% python3 -q
>>> import numpy as np
>>> np.set_printoptions(suppress=True, linewidth=200)
>>> tidy = lambda a: np.round(a, 1) + 0
>>> X = np.array([[0, 2, 1, 2, 3],
...     [2, 0, 2, 1, 2],
...     [1, 2, 0, 2, 1],
...     [2, 1, 2, 0, 2],
...     [3, 2, 1, 2, 0]])
>>> X
array([[0, 2, 1, 2, 3],
       [2, 0, 2, 1, 2],
       [1, 2, 0, 2, 1],
       [2, 1, 2, 0, 2],
       [3, 2, 1, 2, 0]])
>>> # equal to its transpose
>>> ev, V = np.linalg.eigh(X)
>>> tidy(np.linalg.eigvalsh(X + -3 * np.eye(5)))
array([-6. , -6. , -4. , -3.3,  4.3])
>>> (ev > 1e-8).sum(), (ev < -1e-8).sum()
(np.int64(1), np.int64(4))
>>> tidy(ev.sum()), np.trace(X)
(np.float64(0.0), np.int64(0))
>>> print(tidy(np.linalg.eigvalsh(X @ X)))
[ 0.1  1.   9.   9.  52.9]
>>> tidy(V.T @ V)
array([[1., 0., 0., 0., 0.],
       [0., 1., 0., 0., 0.],
       [0., 0., 1., 0., 0.],
       [0., 0., 0., 1., 0.],
       [0., 0., 0., 0., 1.]])
>>> np.unique(ev.round(6) + 0, return_counts=True)[1]
array([2, 1, 1, 1])
>>> B = np.linalg.inv(X)
>>> np.allclose(B, X.T)
False
>>> (np.abs(B) > 1e-9).astype(int)
array([[1, 1, 1, 1, 1],
       [1, 1, 1, 1, 1],
       [1, 1, 1, 1, 1],
       [1, 1, 1, 1, 1],
       [1, 1, 1, 1, 1]])
>>> K = np.load("mat.npy")
>>> K
array([[4, 1],
       [9, 8]])
>>> x0 = np.array([-1, 1])
>>> target = K @ x0
>>> b, lr = np.zeros(2), 1 / np.linalg.norm(K, 2) ** 2
>>> for i in range(6):
...     b -= lr * K.T @ (K @ b - target)
...     if i % 1 == 0: print(i, round(np.linalg.norm(K @ b - target), 1))
... 
0 2.5
1 2.5
2 2.4
3 2.4
4 2.3
5 2.3
>>> tidy(b)
array([-0.2,  0. ])
>>> tidy(np.linalg.cond(K))
np.float64(6.9)
>>> O = K.astype(float).copy()
>>> for j in range(2):
...     O[:, j] -= O[:, :j] @ (O[:, :j].T @ O[:, j])
...     O[:, j] /= np.linalg.norm(O[:, j])
... 
>>> tidy(O)
array([[ 0.4, -0.9],
       [ 0.9,  0.4]])
>>> tidy(O.T @ O)
array([[1., 0.],
       [0., 1.]])
>>> O, V = np.linalg.qr(K[:, :1])[0], np.linalg.qr(K[:, 1:])[0]
>>> sv = np.linalg.svd(O.T @ V, compute_uv=False)
>>> (sv > 0.9).sum()
np.int64(1)
>>> x0 = np.array([-1, -2])
>>> K @ np.ones(2)
array([ 5., 17.])
>>> (K @ x0).argmax()
np.int64(0)
>>> (K * x0).sum(axis=1)
array([ -6, -25])
>>> K @ x0
array([ -6, -25])
>>> print(np.linalg.norm(K @ x0) <= np.linalg.norm(K, 2) * np.linalg.norm(x0) + 1e-9)
True
>>> M = np.load("run16.npy")
>>> M
array([[ 5, 11, 10,  5,  4,  3],
       [ 2,  8,  7,  2,  1,  0],
       [ 0,  6,  5,  0, -1, -2]])
>>> # columns 0 and 3 are equal
>>> x0 = np.array([-2, -2, -1, -2, -2, -1])
>>> print((M * x0).sum(axis=1))
[-63 -33 -13]
>>> np.sign((M @ x0).round(6))
array([-1, -1, -1])
>>> (M @ x0).argmax()
np.int64(2)
>>> M @ x0
array([-63, -33, -13])
>>> M * x0
array([[-10, -22, -10, -10,  -8,  -3],
       [ -4, -16,  -7,  -4,  -2,   0],
       [  0, -12,  -5,   0,   2,   2]])
>>> np.linalg.norm(M @ x0) <= np.linalg.norm(M, 2) * np.linalg.norm(x0) + 1e-9
np.True_
